$ python3 -q
>>> import numpy as np
>>> import numpy.linalg as la
>>> np.set_printoptions(suppress=True, linewidth=100)
>>> rd = lambda a: np.round(a, 2) + 0
>>> A = np.load("x.npy")
>>> A
array([[ 8, 28, 34, 15,  0, 12,  7],
       [ 0,  0,  0,  0,  0,  6,  0],
       [ 4,  0,  0,  0,  3,  0,  0],
       [ 0,  0,  0, 16,  0,  0,  9],
       [19,  4,  0,  0,  5,  6,  0],
       [19,  9,  0,  0,  6,  7,  0],
       [ 0,  0,  0,  6,  0,  0,  7],
       [ 0,  7, 10, 12,  0,  3,  7],
       [ 0,  0,  0,  0,  0,  5,  0],
       [ 0,  0,  0,  0,  0,  2,  0],
       [17, 24, 27, 25, 17,  7,  9],
       [22,  1,  0,  0, 12,  4,  0],
       [12, 17, 19, 24, 16,  4,  9],
       [40, 19,  6,  0, 22, 11,  0],
       [17,  9,  3,  4, 14,  4,  3],
       [ 7,  0,  0,  9, 13,  0,  5],
       [17,  0,  0,  0, 12,  2,  0],
       [ 0,  0,  0,  2,  0,  0,  5],
       [ 0,  0,  0,  0,  0,  0,  0],
       [ 0,  0,  0, 14,  0,  0,  9],
       [ 0,  0,  0,  0,  0,  0,  0]])
>>> Z = A[[19, 16]].astype(float)
>>> for _ in range(4):
...     labels = la.norm(A[:, None] - Z, axis=-1).argmin(axis=1)
...     Z = np.array([A[labels == j].mean(axis=0) for j in range(2)])
... 
>>> labels
array([0, 0, 0, 0, 1, 1, 0, 0, 0, 0, 0, 1, 0, 1, 1, 0, 1, 0, 0, 0, 0])
>>> rd(Z[1] - Z[0])
array([19.13,  1.93, -4.5 , -7.53,  8.57,  3.07, -3.97])
>>> np.abs(Z[1] - Z[0]).argmax()
np.int64(0)
